In [1]: import numpy as np

In [2]: np.set_printoptions(precision=2, suppress=True, linewidth=120)

In [3]: rnd = lambda a: np.round(a, 2) + 0

In [4]: m1 = np.loadtxt("layer15.csv", delimiter=",")

In [5]: print(m1)
[[0.   0.16 0.52]
 [0.   0.08 0.26]
 [0.   0.68 2.21]
 [0.   0.   0.  ]
 [0.   0.04 0.13]
 [0.   0.   0.  ]]

In [6]: Uu, s, vt = np.linalg.svd(m1)

In [7]: V = vt[:(s > 1e-8).sum()]

In [8]: rng = np.random.default_rng(15)

In [9]: vec = m1[1] + -1 * m1[3] + rng.integers(2) * np.eye(3)[1]

In [10]: print(vec)
[0.   1.08 0.26]

In [11]: print(np.allclose(V.T @ V @ vec, vec))
False

In [12]: print(rnd(np.linalg.norm(vec - V.T @ V @ vec)))
0.96

In [13]: print(rnd(V.T @ V))
[[0.   0.   0.  ]
 [0.   0.09 0.28]
 [0.   0.28 0.91]]

In [14]: print(np.linalg.cond(m1) > 100)
True

In [15]: print(np.unique(m1.round(6), axis=0).shape)
(5, 3)

In [16]: print(np.linalg.lstsq(m1[:-1].T, m1[-1])[2])
1

In [17]: print(rnd(np.trace(np.linalg.pinv(m1) @ m1)))
1.0

In [18]: theta = np.sort(rng.uniform(-2, 2, 16))

In [19]: J = np.c_[theta, theta ** 2, theta ** 3] @ np.array([[2, 1, 0, -2, -1], [0, -2, 0, 1, 2], [1, -1, 1, 2, -2]])

In [20]: print(rnd(J))
[[-11.01  -2.2   -7.15  -6.74  23.66]
 [ -9.68  -2.42  -6.04  -5.11  20.52]
 [ -5.66  -2.59  -2.83  -0.83  11.09]
 [ -1.49  -1.16  -0.24   1.15   1.88]
 [ -1.47  -1.15  -0.24   1.15   1.86]
 [ -0.97  -0.74  -0.09   0.9    1.  ]
 [ -0.35  -0.23  -0.01   0.36   0.24]
 [  0.45   0.11   0.01  -0.37  -0.14]
 [  0.6    0.1    0.02  -0.44  -0.17]
 [  2.42  -1.33   0.67   0.36  -0.68]
 [  3.68  -2.84   1.43   1.87  -1.44]
 [  4.54  -3.94   2.02   3.1   -2.1 ]
 [  5.35  -5.01   2.6    4.34  -2.79]
 [  6.89  -7.06   3.77   6.86  -4.26]
 [  9.05  -9.99   5.51  10.61  -6.55]
 [ 10.71 -12.24   6.9   13.62  -8.45]]

In [21]: cen = J - J.mean(axis=0)

In [22]: V = np.linalg.svd(cen)[2][:3]

In [23]: B = cen - cen @ V.T @ V

In [24]: print(rnd(B.std(axis=0)))
[0. 0. 0. 0. 0.]

In [25]: print(rnd(np.cov(cen @ V.T, rowvar=False)))
[[152.06   0.     0.  ]
 [  0.    15.63   0.  ]
 [  0.     0.     1.17]]

In [26]: cov = np.cov(J, rowvar=False)

In [27]: print(rnd(np.corrcoef(J[:, 4], J[:, 1])[0, 1]))
0.42

In [28]: print(np.argsort(-J.std(axis=0).round(6), kind="stable"))
[4 0 3 2 1]

In [29]: print(rnd(J.std(axis=0)))
[5.89 3.51 3.52 4.96 8.62]

In [30]: print(rnd(np.linalg.eigvalsh(cov)[::-1]))
[152.06  15.63   1.17   0.     0.  ]

In [31]: q, _ = np.linalg.qr(np.array([[0.6, 0.3, -0.3, 0.5],
    ...:     [-1.1, -0.5, -1.7, -0.7],
    ...:     [0.3, 0.8, -1.7, 0.3],
    ...:     [0.1, -0.5, -0.6, 0.5]]))

In [32]: w = np.array([1, 1, 2, -2])

In [33]: arr = q @ np.diag(w) @ q.T

In [34]: print(rnd(arr))
[[-0.84 -0.63  1.    1.12]
 [-0.63  0.86  0.53  0.61]
 [ 1.    0.53  0.95 -0.01]
 [ 1.12  0.61 -0.01  1.04]]

In [35]: print(rnd(np.linalg.norm(arr[0], 1)), rnd(np.linalg.norm(arr[0], np.inf)))
3.59 1.12

In [36]: print(rnd(np.linalg.norm(arr[0] - arr[3])))
2.53

In [37]: mat = np.loadtxt("dump.csv", delimiter=",")

In [38]: print(mat)
[[ 0.    1.9  -0.52 -0.2  -0.1 ]
 [ 1.3   0.9  -7.08 -0.8  -1.4 ]
 [-0.2   0.1  -0.02 -0.7   0.  ]
 [ 1.4  -0.5  -0.48 -0.2  -0.1 ]
 [ 0.   -0.4  -5.51  0.4  -1.1 ]
 [ 0.7  -2.2  -1.93 -1.5  -0.4 ]
 [-0.2  -0.9   3.58  0.4   0.7 ]
 [-2.7  -0.6   7.53  0.2   1.5 ]
 [-2.2   0.6  -1.48  0.6  -0.3 ]
 [ 0.9   1.5   0.48 -1.2   0.1 ]
 [-0.2  -0.8   0.99  1.7   0.2 ]
 [-2.8  -1.9  -2.01  0.7  -0.4 ]
 [ 1.    1.5   4.63  2.    0.9 ]
 [ 0.    0.7  12.04 -0.2   2.4 ]
 [-0.3  -0.3  -0.01 -0.2   0.  ]
 [ 1.1   0.6   4.46  0.1   0.9 ]
 [ 1.3  -0.5  -4.47 -0.8  -0.9 ]
 [ 2.8  -1.1   1.98 -1.8   0.4 ]
 [ 1.5   3.1   7.51  0.4   1.5 ]
 [ 0.    0.2  -5.49  0.3  -1.1 ]
 [-0.4   0.9  -4.06 -0.3  -0.8 ]]

In [39]: cen = mat - mat.mean(axis=0)

In [40]: V = np.linalg.svd(cen)[2][:4]

In [41]: B = cen - cen @ V.T @ V

In [42]: print(rnd(np.diag(V.T @ V)))
[1.   1.   0.96 1.   0.04]

In [43]: print(np.linalg.norm(B, axis=1).round(6).argmax())
12

In [44]: print(rnd((cen @ V.T).std(axis=0)))
[4.84 1.49 1.17 0.71]

In [45]: print(rnd(np.linalg.norm(B) / np.linalg.norm(cen)))
0.0

In [46]: Z = mat[[19, 2]].astype(float)

In [47]: for _ in range(3):
    ...:     labels = np.linalg.norm(mat[:, None] - Z, axis=-1).argmin(axis=1)
    ...:     Z = np.array([mat[labels == j].mean(axis=0) for j in range(2)])
    ...: 

In [48]: print(labels)
[1 0 1 1 0 0 1 1 0 1 1 0 1 1 1 1 0 1 1 0 0]

In [49]: print(rnd(Z))
[[-0.26 -0.3  -4.   -0.18 -0.8 ]
 [ 0.39  0.4   3.24  0.02  0.65]]

In [50]: print(np.bincount(labels))
[ 8 13]

In [51]: print(np.abs(Z[1] - Z[0]).argmax())
2

In [52]: Uu, s, vt = np.linalg.svd(Z)

In [53]: print(rnd(s))
[5.3  0.21]

In [54]: print(np.argmax(s[:-1] / (s[1:] + 1e-6)) + 1)
1

In [55]: B = Uu[:, :1] @ np.diag(s[:1]) @ vt[:1]

In [56]: print(np.linalg.matrix_rank(Z, rtol=0.05))
1

In [57]: print(rnd(B))
[[-0.35 -0.38 -3.99 -0.12 -0.8 ]
 [ 0.29  0.31  3.26  0.09  0.65]]

In [58]: print(rnd(np.linalg.norm(Z - B) / np.linalg.norm(Z)))
0.04

In [59]: print(rnd(np.abs(Z - B).max()))
0.11

In [60]: W0 = np.array([[0, -3, -3], [-3, 0, -3], [-3, -3, 0]])

In [61]: vec = np.array([-3, 0, -2])

In [62]: a = np.maximum(W0 @ vec, 0)

In [63]: print(a)
[ 6 15  9]

In [64]: print(W0.T @ a)
[-72 -45 -63]

In [65]: print(np.flatnonzero(a > 1e-9))
[0 1 2]

In [66]: print(W0 * (a > 1e-9)[:, None])
[[ 0 -3 -3]
 [-3  0 -3]
 [-3 -3  0]]

In [67]: print(np.maximum(W0 @ vec, 0) - np.maximum(-W0 @ vec, 0))
[ 6 15  9]

In [68]: print(rnd(np.tanh(W0 @ vec)))
[1. 1. 1.]

In [69]: B = np.array([[2, 1, 0], [-1, 2, 1], [2, 1, 1]])

In [70]: print(np.linalg.matrix_rank(np.vstack([W0, B.T])))
3

In [71]: print(np.einsum("ij->j", W0))
[-6 -6 -6]

In [72]: print(B.T @ W0.T)
[[ -3 -12  -3]
 [ -9  -6  -9]
 [ -6  -3  -3]]

In [73]: print(W0 @ B)
[[ -3  -9  -6]
 [-12  -6  -3]
 [ -3  -9  -3]]

In [74]: print(np.einsum("ij,ij->i", W0, W0))
[18 18 18]

In [75]: labels = rng.permutation(3)

In [76]: print(labels)
[2 0 1]

In [77]: B = W0[labels][:, labels]

In [78]: print(rnd(np.linalg.det(B)), rnd(np.linalg.det(W0[labels])))
-54.0 -54.0

In [79]: print(np.diag(B))
[0 0 0]

In [80]: print(rnd(np.sort(np.abs(np.linalg.eigvals(B)))))
[3. 3. 6.]

In [81]: print(B)
[[ 0 -3 -3]
 [-3  0 -3]
 [-3 -3  0]]

In [82]: print([round(float(np.linalg.det(W0[:i, :i])), 2) + 0 for i in range(1, 4)])
[0.0, -9.0, -54.0]

In [83]: print((W0 @ W0)[0])
[18  9  9]

In [84]: print(np.fft.fft(W0[0]))
[-6.+0.j  3.+0.j  3.+0.j]

In [85]: M = np.array([[0.1, 0.2, 0.2, 0.4, 1.5],
    ...:     [0.0, 0.1, 2.1, 0.8, -1.0],
    ...:     [-0.2, -0.2, 0.7, -0.3, 0.7],
    ...:     [-0.9, -0.8, 1.0, -1.1, 0.6],
    ...:     [0.6, -0.7, 1.5, -1.0, -1.9],
    ...:     [0.7, -1.1, -0.2, -0.9, 0.2]])

In [86]: M[:, 4] *= 10

In [87]: print(M)
[[  0.1   0.2   0.2   0.4  15. ]
 [  0.    0.1   2.1   0.8 -10. ]
 [ -0.2  -0.2   0.7  -0.3   7. ]
 [ -0.9  -0.8   1.   -1.1   6. ]
 [  0.6  -0.7   1.5  -1.  -19. ]
 [  0.7  -1.1  -0.2  -0.9   2. ]]

In [88]: P = M @ np.linalg.solve(M.T @ M, M.T)

In [89]: print(rnd(np.diag(P)))
[0.78 1.   0.33 0.92 0.97 0.99]

In [90]: print(np.allclose(P @ P, P))
True

In [91]: print(np.trace(P))
5.0
